$ ipython --no-banner

In [1]: import numpy as np

In [2]: np.set_printoptions(precision=2, suppress=True, linewidth=140)

In [3]: rng = np.random.default_rng(44)

In [4]: W0 = (rng.random((4, 4)) < 0.3) + np.eye(4)

In [5]: W0 /= W0.sum(axis=1, keepdims=True)

In [6]: print(W0)
[[0.67 0.33 0.   0.  ]
 [0.33 0.33 0.33 0.  ]
 [0.   0.   1.   0.  ]
 [0.   0.   0.   1.  ]]

In [7]: print(np.linalg.matrix_power(W0, 2))
[[0.56 0.33 0.11 0.  ]
 [0.33 0.22 0.44 0.  ]
 [0.   0.   1.   0.  ]
 [0.   0.   0.   1.  ]]

In [8]: print(np.sort(np.abs(np.linalg.eigvals(W0)))[::-1])
[1.   1.   0.87 0.13]

In [9]: p = np.eye(4)[0]

In [10]: for _ in range(6):
    ...:     p = p @ W0
    ...:     print(p.round(2))
    ...: 
[0.67 0.33 0.   0.  ]
[0.56 0.33 0.11 0.  ]
[0.48 0.3  0.22 0.  ]
[0.42 0.26 0.32 0.  ]
[0.37 0.23 0.41 0.  ]
[0.32 0.2  0.48 0.  ]

In [11]: q = W0.astype(float).copy()

In [12]: for j in range(4):
    ...:     q[:, j] -= q[:, :j] @ (q[:, :j].T @ q[:, j])
    ...:     q[:, j] /= np.linalg.norm(q[:, j])
    ...: 

In [13]: print(np.round(q.T @ q, 2) + 0)
[[1. 0. 0. 0.]
 [0. 1. 0. 0.]
 [0. 0. 1. 0.]
 [0. 0. 0. 1.]]

In [14]: print(np.round(q.T @ W0, 2) + 0)
[[0.75 0.45 0.15 0.  ]
 [0.   0.15 0.3  0.  ]
 [0.   0.   1.   0.  ]
 [0.   0.   0.   1.  ]]

In [15]: print(q.round(2) + 0)
[[ 0.89 -0.45  0.    0.  ]
 [ 0.45  0.89  0.    0.  ]
 [ 0.    0.    1.    0.  ]
 [ 0.    0.    0.    1.  ]]

In [16]: print(np.einsum("ii->", W0))
3.0

In [17]: print(np.poly(W0))
[ 1.   -3.    3.11 -1.22  0.11]

In [18]: print(round(float(np.linalg.det(W0.T)), 2))
0.11

In [19]: x0 = np.array([4, 8, 8, 9])

In [20]: y = W0 @ x0

In [21]: beta, lr = np.zeros(4), 1 / np.linalg.norm(W0, 2) ** 2

In [22]: for i in range(6):
    ...:     beta -= lr * W0.T @ (W0 @ beta - y)
    ...:     if i % 2 == 0: print(i, round(np.linalg.norm(W0 @ beta - y), 2))
    ...: 
0 2.0
2 0.57
4 0.52

In [23]: print(beta)
[6.14 4.45 8.15 9.  ]
